$ python3 -q
>>> import numpy as np
>>> from numpy import linalg as LA
>>> np.set_printoptions(precision=1, suppress=True, linewidth=140, legacy="1.25")
>>> K = 0.7 ** np.abs(np.subtract.outer(np.arange(3), np.arange(3)))
>>> print(K)
[[1.  0.7 0.5]
 [0.7 1.  0.7]
 [0.5 0.7 1. ]]
>>> x = np.array([0, 1, 1])
>>> print(K @ np.ones(3))
[2.2 2.4 2.2]
>>> print(np.einsum("ij,j->i", K, x))
[1.2 1.7 1.7]
>>> print(K @ np.eye(3)[0])
[1.  0.7 0.5]
>>> print(K @ x)
[1.2 1.7 1.7]
>>> w, evecs = LA.eigh(K)
>>> print(LA.svd(K, compute_uv=False))
[2.3 0.5 0.2]
>>> print(LA.eigvalsh(K + 3 * np.eye(3)))
[3.2 3.5 5.3]
>>> print(w.sum(), np.trace(K))
3.0 3.0
>>> print(LA.eigvalsh(K @ K))
[0.1 0.3 5.1]
>>> print(np.round(evecs.T @ evecs, 1) + 0)
[[1. 0. 0.]
 [0. 1. 0.]
 [0. 0. 1.]]
>>> print(evecs @ np.diag(w) @ evecs.T)
[[1.  0.7 0.5]
 [0.7 1.  0.7]
 [0.5 0.7 1. ]]
>>> print((w > 1e-8).sum(), (w < -1e-8).sum())
3 0
>>> print(round(LA.det(K[::-1]), 1))
-0.3
>>> print(np.round(np.einsum("ij,ji->", K, K), 1))
5.4
>>> print(np.round(LA.det(K.T), 1))
0.3
>>> L = LA.cholesky(K)
>>> print(K / np.sqrt(np.outer(np.diag(K), np.diag(K))))
[[1.  0.7 0.5]
 [0.7 1.  0.7]
 [0.5 0.7 1. ]]
>>> print(np.diag(L) ** 2)
[1.  0.5 0.5]
>>> print(LA.eigvalsh(K).min() > 0)
True
>>> Y = np.array([[2, 1, 3, 2], [-3, -3, -2, -3], [-3, -1, -3, 0], [-2, 2, -3, 1]])
>>> m1 = Y + Y.T
>>> print(m1)
[[ 4 -2  0  0]
 [-2 -6 -3 -1]
 [ 0 -3 -6 -3]
 [ 0 -1 -3  2]]
>>> x = np.array([-2, 3, 1, 0])
>>> h = np.maximum(m1 @ x, 0)
>>> print(np.tanh(m1 @ x))
[-1. -1. -1. -1.]
>>> print(m1 * (h > 1e-9)[:, None])
[[0 0 0 0]
 [0 0 0 0]
 [0 0 0 0]
 [0 0 0 0]]
>>> print(np.flatnonzero(h > 1e-9))
[]
>>> print(m1.T @ h)
[0 0 0 0]
>>> print(h)
[0 0 0 0]
